$ ipython --no-banner

In [1]: import numpy as np

In [2]: np.set_printoptions(suppress=True, linewidth=120)

In [3]: mat = np.load("case13.npy")

In [4]: mat.round(2)
Out[4]: 
array([[ 0.38,  1.36, -2.65],
       [-2.66,  1.35,  0.31],
       [-1.33, -2.31, -1.38]])

In [5]: def softmax(z):
   ...:     e = np.exp(z - z.max(axis=-1, keepdims=True))
   ...:     return e / e.sum(axis=-1, keepdims=True)
   ...: 

In [6]: np.round(softmax(10 * mat[2]), 2) + 0
Out[6]: array([0.61, 0.  , 0.39])

In [7]: softmax(mat).sum(axis=1)
Out[7]: array([1., 1., 1.])

In [8]: print(np.round(softmax(mat[2]), 2))
[0.43 0.16 0.41]

In [9]: att = mat @ mat.T / np.sqrt(3)

In [10]: np.round(softmax(att)[2] @ mat, 2)
Out[10]: array([-1.33, -2.27, -1.37])

In [11]: np.round(softmax(att + np.triu(np.full(att.shape, -np.inf), 1)), 2)
Out[11]: 
array([[1.  , 0.  , 0.  ],
       [0.01, 0.99, 0.  ],
       [0.01, 0.01, 0.99]])

In [12]: np.round(np.linalg.pinv(mat), 2)
Out[12]: 
array([[ 0.04, -0.3 , -0.15],
       [ 0.15,  0.15, -0.26],
       [-0.29,  0.03, -0.15]])

In [13]: np.round(np.linalg.svd(mat, compute_uv=False), 2)
Out[13]: array([3., 3., 3.])

In [14]: np.round(mat.T @ mat, 2) + 0
Out[14]: 
array([[9., 0., 0.],
       [0., 9., 0.],
       [0., 0., 9.]])

In [15]: np.round(mat @ mat.T, 2) + 0
Out[15]: 
array([[9., 0., 0.],
       [0., 9., 0.],
       [0., 0., 9.]])

In [16]: round(float(np.linalg.det(mat[::-1])), 2)
Out[16]: 27.0

In [17]: np.round(np.linalg.eigvals(mat), 2)
Out[17]: array([ 1.68+2.49j,  1.68-2.49j, -3.  +0.j  ])

In [18]: np.round(np.linalg.eigvals(mat).sum().real, 2)
Out[18]: np.float64(0.35)

In [19]: np.round(np.kron(np.eye(2, dtype=int), mat), 2)
Out[19]: 
array([[ 0.38,  1.36, -2.65,  0.  ,  0.  , -0.  ],
       [-2.66,  1.35,  0.31, -0.  ,  0.  ,  0.  ],
       [-1.33, -2.31, -1.38, -0.  , -0.  , -0.  ],
       [ 0.  ,  0.  , -0.  ,  0.38,  1.36, -2.65],
       [-0.  ,  0.  ,  0.  , -2.66,  1.35,  0.31],
       [-0.  , -0.  , -0.  , -1.33, -2.31, -1.38]])

In [20]: round(mat[0] @ mat[1], 2)
Out[20]: np.float64(0.0)

In [21]: print(round(float(np.linalg.norm(mat, 1)), 2), round(np.linalg.norm(mat, np.inf), 2))
5.02 5.02

In [22]: np.round(np.linalg.norm(mat, "nuc"), 2)
Out[22]: np.float64(9.0)

In [23]: print(round(np.linalg.norm(mat) ** 2 / np.linalg.norm(mat, 2) ** 2, 2))
3.0

In [24]: print(np.round(np.linalg.norm(mat, 2), 2))
3.0

In [25]: x = np.array([9, 1, -7])

In [26]: a = np.maximum(mat @ x, 0)

In [27]: print(np.round(np.maximum(mat @ x, 0) - np.maximum(-mat @ x, 0), 2))
[ 23.32 -24.77  -4.66]

In [28]: print(np.round(mat * (a > 1e-9)[:, None], 2))
[[ 0.38  1.36 -2.65]
 [-0.    0.    0.  ]
 [-0.   -0.   -0.  ]]

In [29]: np.round(np.tanh(mat @ x), 2)
Out[29]: array([ 1., -1., -1.])

In [30]: print(np.flatnonzero(a > 1e-9))
[0]

In [31]: feats = np.cumsum(np.array([[2, 3, -1, 3],
    ...:     [1, -2, 1, 1],
    ...:     [-1, -2, -1, -1],
    ...:     [-3, -3, 3, 3],
    ...:     [2, -3, -1, -1],
    ...:     [0, -1, 2, -3],
    ...:     [-3, -1, -2, 2],
    ...:     [-2, -2, 3, -3],
    ...:     [-2, -1, 1, 0],
    ...:     [-1, 2, -3, -1],
    ...:     [-2, 1, -2, -1],
    ...:     [-2, 0, -2, -2],
    ...:     [3, 0, -3, -2],
    ...:     [-3, -3, -3, 2],
    ...:     [2, -1, 1, -3],
    ...:     [-3, -3, 3, -3],
    ...:     [3, 1, 1, -1],
    ...:     [1, -3, -2, 2]]), axis=0)

In [32]: feats
Out[32]: 
array([[  2,   3,  -1,   3],
       [  3,   1,   0,   4],
       [  2,  -1,  -1,   3],
       [ -1,  -4,   2,   6],
       [  1,  -7,   1,   5],
       [  1,  -8,   3,   2],
       [ -2,  -9,   1,   4],
       [ -4, -11,   4,   1],
       [ -6, -12,   5,   1],
       [ -7, -10,   2,   0],
       [ -9,  -9,   0,  -1],
       [-11,  -9,  -2,  -3],
       [ -8,  -9,  -5,  -5],
       [-11, -12,  -8,  -3],
       [ -9, -13,  -7,  -6],
       [-12, -16,  -4,  -9],
       [ -9, -15,  -3, -10],
       [ -8, -18,  -5,  -8]])

In [33]: x = np.array([0, 1, -1, -2])

In [34]: np.sign((feats @ x).round(6))
Out[34]: array([-1, -1, -1, -1, -1, -1, -1, -1, -1, -1, -1, -1,  1,  1,  1,  1,  1,  1])

In [35]: np.linalg.norm(feats @ x) <= np.linalg.norm(feats, 2) * np.linalg.norm(x) + 1e-9
Out[35]: np.True_

In [36]: feats * x
Out[36]: 
array([[  0,   3,   1,  -6],
       [  0,   1,   0,  -8],
       [  0,  -1,   1,  -6],
       [  0,  -4,  -2, -12],
       [  0,  -7,  -1, -10],
       [  0,  -8,  -3,  -4],
       [  0,  -9,  -1,  -8],
       [  0, -11,  -4,  -2],
       [  0, -12,  -5,  -2],
       [  0, -10,  -2,   0],
       [  0,  -9,   0,   2],
       [  0,  -9,   2,   6],
       [  0,  -9,   5,  10],
       [  0, -12,   8,   6],
       [  0, -13,   7,  12],
       [  0, -16,   4,  18],
       [  0, -15,   3,  20],
       [  0, -18,   5,  16]])

In [37]: (feats * x).sum(axis=1)
Out[37]: array([ -2,  -7,  -6, -18, -18, -15, -18, -17, -19, -12,  -7,  -1,   6,   2,   6,   6,   8,   3])

In [38]: gram = np.cov(feats, rowvar=False)

In [39]: np.argwhere(np.triu(np.abs(np.corrcoef(feats.T)) > 0.8, 1))
Out[39]: array([[0, 3]])

In [40]: print(np.round(np.linalg.eigvalsh(gram)[::-1], 2))
[76.73 13.21  4.76  2.82]

In [41]: np.median(feats, axis=0)
Out[41]: array([-6.5, -9. , -0.5,  0.5])

In [42]: np.argsort(-feats.std(axis=0).round(6), kind="stable")
Out[42]: array([1, 0, 3, 2])

In [43]: np.round(np.polyfit(feats[:, 2], feats[:, 0], 1), 2)
Out[43]: array([ 0.75, -4.14])

In [44]: np.round(np.corrcoef(feats.T), 2)
Out[44]: 
array([[1.  , 0.8 , 0.54, 0.82],
       [0.8 , 1.  , 0.32, 0.76],
       [0.54, 0.32, 1.  , 0.68],
       [0.82, 0.76, 0.68, 1.  ]])
